$ python -q
>>> import numpy as np
>>> import numpy.linalg as la
>>> np.set_printoptions(suppress=True, linewidth=100)
>>> W0 = np.load("layer11.npy")
>>> print(W0)
[[0 0 1 0]
 [0 0 0 1]
 [0 1 0 0]
 [1 0 0 0]]
>>> # row-stochastic, so 1 is an eigenvalue
>>> np.round(la.eigvals(W0).sum().real, 3)
np.float64(0.0)
>>> np.round(la.det(W0.T), 3)
np.float64(-1.0)
>>> print(np.einsum("ii->", W0))
0
>>> np.kron(np.eye(2, dtype=int), W0)
array([[0, 0, 1, 0, 0, 0, 0, 0],
       [0, 0, 0, 1, 0, 0, 0, 0],
       [0, 1, 0, 0, 0, 0, 0, 0],
       [1, 0, 0, 0, 0, 0, 0, 0],
       [0, 0, 0, 0, 0, 0, 1, 0],
       [0, 0, 0, 0, 0, 0, 0, 1],
       [0, 0, 0, 0, 0, 1, 0, 0],
       [0, 0, 0, 0, 1, 0, 0, 0]])
>>> np.round(np.poly(W0), 3) + 0
array([ 1.,  0.,  0.,  0., -1.])
>>> np.round(la.pinv(W0), 3)
array([[0., 0., 0., 1.],
       [0., 0., 1., 0.],
       [1., 0., 0., 0.],
       [0., 1., 0., 0.]])
>>> np.round(la.norm(W0, axis=0), 3)
array([1., 1., 1., 1.])
>>> W0[:, 0] @ W0[:, 2]
np.int64(0)
>>> np.round(la.svd(W0, compute_uv=False), 3)
array([1., 1., 1., 1.])
>>> x0 = np.array([-3, -3, -1, 0])
>>> h1 = np.maximum(W0 @ x0, 0)
>>> W0 * (h1 > 1e-9)[:, None]
array([[0, 0, 0, 0],
       [0, 0, 0, 0],
       [0, 0, 0, 0],
       [0, 0, 0, 0]])
>>> np.flatnonzero(h1 > 1e-9)
array([], dtype=int64)
>>> W0.T @ h1
array([0, 0, 0, 0])
>>> np.maximum(W0 @ x0, 0) - np.maximum(-W0 @ x0, 0)
array([-1,  0, -3, -3])
>>> K = np.array([[0, 1, 0], [0, 0, 0], [3, 0, 0], [0, 0, 2]])
>>> P = K @ la.solve(K.T @ K, K.T)
>>> np.round(la.eigvalsh(P), 3)
array([0., 1., 1., 1.])
>>> la.matrix_rank(np.eye(4) - P)
np.int64(1)
>>> np.diag(P)
array([1., 0., 1., 1.])
>>> (np.eye(4) - P) @ K
array([[0., 0., 0.],
       [0., 0., 0.],
       [0., 0., 0.],
       [0., 0., 0.]])
>>> np.allclose(P @ P, P)
True
>>> rng = np.random.default_rng(436014)
>>> lab = rng.permutation(3)
>>> M2 = K[:, lab] * rng.choice([-1, 1], 3)
>>> M2
array([[ 0,  1,  0],
       [ 0,  0,  0],
       [ 0,  0, -3],
       [-2,  0,  0]])
>>> left, _, VT = la.svd(K.T @ M2)
>>> lab
array([2, 1, 0])
>>> x0 = np.array([-2, 0, -3])
>>> y = M2 @ x0
>>> coef, lr = np.zeros(3), 1 / la.norm(M2, 2) ** 2
>>> for i in range(30):
...     coef -= lr * M2.T @ (M2 @ coef - y)
...     if i % 5 == 0: print(i, round(la.norm(M2 @ coef - y), 3))
... 
0 2.222
5 0.118
10 0.006
15 0.0
20 0.0
25 0.0
>>> coef.round(3)
array([-2.,  0., -3.])
>>> round(float(la.cond(M2)), 3)
3.0
>>> sigma = 3 * 0.2 ** np.arange(3)
>>> q, _ = la.qr(np.array([[1.7, 0.1, -0.8], [0.9, -1.2, -0.7], [0.0, -1.0, 1.7]]))
>>> E = rng.normal(size=(12, 3)) * sigma @ q
>>> E.round(3)
array([[ 1.331,  0.23 ,  0.207],
       [-0.931,  0.86 ,  0.88 ],
       [-6.277,  2.461,  2.464],
       [-0.437, -0.147, -0.147],
       [ 0.748,  0.714,  0.429],
       [ 1.402, -0.918, -0.916],
       [ 0.238,  0.38 , -0.028],
       [-0.351,  0.342,  0.498],
       [ 3.921, -1.839, -1.335],
       [ 1.721, -1.055, -0.975],
       [ 0.424, -0.042,  0.109],
       [-1.457,  1.096,  0.766]])
>>> x0 = np.array([0, 2, 2])
>>> y = E @ x0
>>> y.round(3)
array([ 0.875,  3.48 ,  9.85 , -0.588,  2.287, -3.669,  0.703,  1.681, -6.348, -4.06 ,  0.133,
        3.724])
>>> np.round(la.solve(E.T @ E, E.T @ y), 3) + 0
array([0., 2., 2.])
>>> y = y + 0.1 * rng.normal(size=12)
>>> y.round(3)
array([ 0.86 ,  3.454,  9.906, -0.569,  2.19 , -3.642,  0.511,  1.662, -6.461, -4.216, -0.032,
        3.613])
>>> coef, *_ = la.lstsq(E, y)
>>> coef.round(3)
array([-0.049,  1.882,  2.042])
>>> print(round(float(la.norm(y - E @ coef)), 3))
0.3
>>> C2 = np.cov(E, rowvar=False)
>>> np.argwhere(np.triu(np.abs(np.corrcoef(E.T)) > 0.8, 1))
array([[0, 1],
       [0, 2],
       [1, 2]])
>>> np.round(np.polyfit(E[:, 2], E[:, 0], 1), 3)
array([-2.244,  0.393])
>>> cen = E - E.mean(axis=0)
>>> left, sigma, VT = la.svd(cen, full_matrices=False)
>>> np.searchsorted(np.cumsum(sigma ** 2) / (sigma ** 2).sum(), 0.9) + 1
np.int64(1)
>>> np.round(cen.mean(axis=0), 3) + 0
array([0., 0., 0.])
>>> np.round(VT[0] * np.sign(VT[0, np.abs(VT[0]).argmax()]), 3)
array([ 0.861, -0.376, -0.343])
>>> print(la.matrix_rank(cen))
3
>>> data = np.load("m.npy")
>>> print(data)
[[-2  0  0  0]
 [ 0  1  0  0]
 [ 0  0  1  0]
 [ 0  0  0  2]]
>>> data.reshape(-1, 2)
array([[-2,  0],
       [ 0,  0],
       [ 0,  1],
       [ 0,  0],
       [ 0,  0],
       [ 1,  0],
       [ 0,  0],
       [ 0,  2]])
>>> data.ravel(order="F")
array([-2,  0,  0,  0,  0,  1,  0,  0,  0,  0,  1,  0,  0,  0,  0,  2])
>>> data.reshape(4, 5)
Traceback (most recent call last):
  File "<python-input-66>", line 1, in <module>
    data.reshape(4, 5)
    ~~~~~~~~~~~~^^^^^^
ValueError: cannot reshape array of size 16 into shape (4,5)
>>> t3 = data.reshape(4, 2, -1)
>>> print(np.einsum("ihd,ihd->ih", t3, t3))
[[4 0]
 [1 0]
 [0 1]
 [0 4]]
>>> evals, evecs = la.eigh(data)
>>> print(evecs @ np.diag(evals) @ evecs.T)
[[-2.  0.  0.  0.]
 [ 0.  1.  0.  0.]
 [ 0.  0.  1.  0.]
 [ 0.  0.  0.  2.]]
>>> np.round(la.eigvalsh(data @ data), 3)
array([1., 1., 4., 4.])
>>> np.unique(evals.round(6) + 0, return_counts=True)[1]
array([1, 2, 1])
>>> evals
array([-2.,  1.,  1.,  2.])
>>> evecs.T @ data @ evecs
array([[-2.,  0.,  0.,  0.],
       [ 0.,  1.,  0.,  0.],
       [ 0.,  0.,  1.,  0.],
       [ 0.,  0.,  0.,  2.]])
>>> evals.sum(), np.trace(data)
(np.float64(2.0), np.int64(2))
>>> evals, evecs = la.eigh(data)
>>> x0 = np.array([-7, -2, -8, 3])
>>> evecs * np.abs(evals) @ evecs.T
array([[2., 0., 0., 0.],
       [0., 1., 0., 0.],
       [0., 0., 1., 0.],
       [0., 0., 0., 2.]])
>>> x0 @ data @ x0
np.int64(-12)
>>> evecs * np.maximum(evals, 0) @ evecs.T
array([[0., 0., 0., 0.],
       [0., 1., 0., 0.],
       [0., 0., 1., 0.],
       [0., 0., 0., 2.]])
>>> np.abs(data).sum(axis=1).max(), np.abs(evals).max()
(np.int64(2), np.float64(2.0))
>>> np.round(la.eigvalsh(data[1:, 1:]), 3)
array([1., 1., 2.])
>>> data @ data.T
array([[4, 0, 0, 0],
       [0, 1, 0, 0],
       [0, 0, 1, 0],
       [0, 0, 0, 4]])
>>> np.round(la.svd(data, compute_uv=False), 3)
array([2., 2., 1., 1.])
>>> data[:, 0] @ data[:, 3]
np.int64(0)
>>> print(data.T @ data)
[[4 0 0 0]
 [0 1 0 0]
 [0 0 1 0]
 [0 0 0 4]]
>>> x0 = np.array([0, 5, 0, -5])
>>> y = data @ x0
>>> y
array([  0,   5,   0, -10])
>>> np.round(la.solve(data.T, data[3]), 3)
array([-0.,  0.,  0.,  1.])
>>> np.round(la.solve(data, y), 3)
array([-0.,  5.,  0., -5.])
>>> print(np.round(la.solve(data, 5 * y), 3))
[ -0.  25.   0. -25.]
>>> print(np.round(la.solve(data, y + data[:, 1]), 3))
[-0.  6.  0. -5.]
>>> mat = np.load("run9.npy")
>>> mat
array([[ 1, -1,  1, -1],
       [ 1,  0,  0,  0],
       [ 1,  1,  1,  1]])
>>> # column 3 repeats column 1
>>> M2 = mat / np.sqrt((mat ** 2).mean(axis=1, keepdims=True))
>>> M2[0]
array([ 1., -1.,  1., -1.])
>>> la.matrix_rank(M2) == la.matrix_rank(mat)
np.True_
>>> np.round(la.norm(M2, axis=1), 3)
array([2., 2., 2.])
>>> mat - mat.mean(axis=1, keepdims=True)
array([[ 1.  , -1.  ,  1.  , -1.  ],
       [ 0.75, -0.25, -0.25, -0.25],
       [ 0.  ,  0.  ,  0.  ,  0.  ]])
>>> print(la.matrix_rank(mat - mat.mean(axis=1, keepdims=True)))
2
>>> M2 = np.array([[5, 6, -7], [7, 8, -2], [0, -5, 2], [3, 8, 8]])
>>> np.einsum("ik,kj->ij", mat, M2)
array([[ -5, -15, -11],
       [  5,   6,  -7],
       [ 15,  17,   1]])
>>> print(np.einsum("ik,kj->ji", mat, M2))
[[ -5   5  15]
 [-15   6  17]
 [-11  -7   1]]
>>> la.matrix_rank(mat @ M2)
np.int64(3)
>>> np.vstack([mat, M2.T]).shape
(6, 4)
>>> np.einsum("ij,ij->i", mat, mat)
array([4, 1, 4])
>>> x0 = np.array([-5, 1, -2, -4])
>>> np.einsum("ij,j->i", mat, x0)
array([ -4,  -5, -10])
>>> la.norm(mat @ x0) <= la.norm(mat, 2) * la.norm(x0) + 1e-9
np.True_
>>> mat @ np.eye(4)[3]
array([-1.,  0.,  1.])
>>> mat @ np.ones(4)
array([0., 1., 4.])
>>> mat @ (2 * x0)
array([ -8, -10, -20])
>>> np.sign((mat @ x0).round(6))
array([-1, -1, -1])
>>> M2 = np.array([[0, 0, -2], [1, 0, -2]])
>>> C = np.kron(M2, mat)
>>> np.round(la.norm(C, 2), 3), np.round(la.norm(M2, 2) * la.norm(mat, 2), 3)
(np.float64(6.238), np.float64(6.238))
>>> C
array([[ 0,  0,  0,  0,  0,  0,  0,  0, -2,  2, -2,  2],
       [ 0,  0,  0,  0,  0,  0,  0,  0, -2,  0,  0,  0],
       [ 0,  0,  0,  0,  0,  0,  0,  0, -2, -2, -2, -2],
       [ 1, -1,  1, -1,  0,  0,  0,  0, -2,  2, -2,  2],
       [ 1,  0,  0,  0,  0,  0,  0,  0, -2,  0,  0,  0],
       [ 1,  1,  1,  1,  0,  0,  0,  0, -2, -2, -2, -2]])
>>> la.matrix_rank(C)
np.int64(6)
>>> print(C.shape)
(6, 12)
>>> A = np.loadtxt("x.csv", delimiter=",")
>>> print(A.round(3))
[[-0.304  0.161 -0.939]
 [ 0.456 -0.841 -0.292]
 [-0.836 -0.517  0.182]]
>>> np.allclose(A, A.T)
False
>>> A.inv()
Traceback (most recent call last):
  File "<python-input-125>", line 1, in <module>
    A.inv()
    ^^^^^
AttributeError: 'numpy.ndarray' object has no attribute 'inv'
>>> np.round((A - A.T) / 2, 3)
array([[ 0.   , -0.148, -0.051],
       [ 0.148,  0.   ,  0.113],
       [ 0.051, -0.113,  0.   ]])
>>> print(np.round(la.matrix_power(A, 4), 3))
[[ 0.812  0.581  0.059]
 [-0.492  0.735 -0.467]
 [-0.314  0.351  0.882]]
>>> np.round(np.trace(A), 3)
np.float64(-0.963)
>>> assert A == A.T
Traceback (most recent call last):
  File "<python-input-129>", line 1, in <module>
    assert A == A.T
           ^^^^^^^^
ValueError: The truth value of an array with more than one element is ambiguous. Use a.any() or a.all()
>>> np.allclose(A @ A.T, A.T @ A)
True
>>> la.determinant(A)
Traceback (most recent call last):
  File "<python-input-131>", line 1, in <module>
    la.determinant(A)
    ^^^^^^^^^^^^^^
AttributeError: module 'numpy.linalg' has no attribute 'determinant'
